$ python -q
>>> import numpy as np
>>> np.set_printoptions(precision=2, suppress=True, linewidth=160)
>>> F = np.load("a.npy")
>>> F
array([[  0,   0,   0],
       [-24,  24,  15],
       [-16,  16,  10]])
>>> vec = np.array([-1, -2, 3])
>>> h1 = np.maximum(F @ vec, 0)
>>> np.flatnonzero(h1 > 1e-9)
array([1, 2])
>>> h1
array([ 0, 21, 14])
>>> left, sig, VT = np.linalg.svd(F)
>>> evecs = VT[:(sig > 1e-8).sum()]
>>> rng = np.random.default_rng(6168)
>>> vec = F[0] + 3 * F[2] + rng.integers(2) * np.eye(3)[0]
>>> vec
array([-48.,  48.,  30.])
>>> np.allclose(evecs.T @ evecs @ vec, vec)
True
>>> print(np.diag(evecs.T @ evecs))
[0.42 0.42 0.16]
>>> evecs.T @ evecs
array([[ 0.42, -0.42, -0.26],
       [-0.42,  0.42,  0.26],
       [-0.26,  0.26,  0.16]])
>>> print(np.allclose(F @ F.T, F.T @ F))
False
>>> np.sort(np.abs(np.linalg.eigvals(F)))
array([ 0.,  0., 34.])
>>> round(float(np.linalg.det(F)), 2)
0.0
>>> (F - F.T) / 2
array([[  0. ,  12. ,   8. ],
       [-12. ,   0. ,  -0.5],
       [ -8. ,   0.5,   0. ]])
>>> np.linalg.matrix_power(F, 4)
array([[      0,       0,       0],
       [-943296,  943296,  589560],
       [-628864,  628864,  393040]])
>>> np.allclose(F, F.T)
False
>>> round(np.abs(np.linalg.eigvals(F)).max(), 2)
np.float64(34.0)
>>> th = np.radians(15)
>>> r_ = np.eye(3)
>>> r_[0, 0] = r_[1, 1] = np.cos(th)
>>> r_[0, 1], r_[1, 0] = -np.sin(th), np.sin(th)
>>> r_
array([[ 0.97, -0.26,  0.  ],
       [ 0.26,  0.97,  0.  ],
       [ 0.  ,  0.  ,  1.  ]])
>>> other = F @ r_.T
>>> print(np.allclose(F @ F.T, other @ other.T))
True
>>> np.round(np.linalg.svd(F, compute_uv=False), 2) + 0, np.round(np.linalg.svd(other, compute_uv=False), 2) + 0
(array([44.6,  0. ,  0. ]), array([44.6,  0. ,  0. ]))
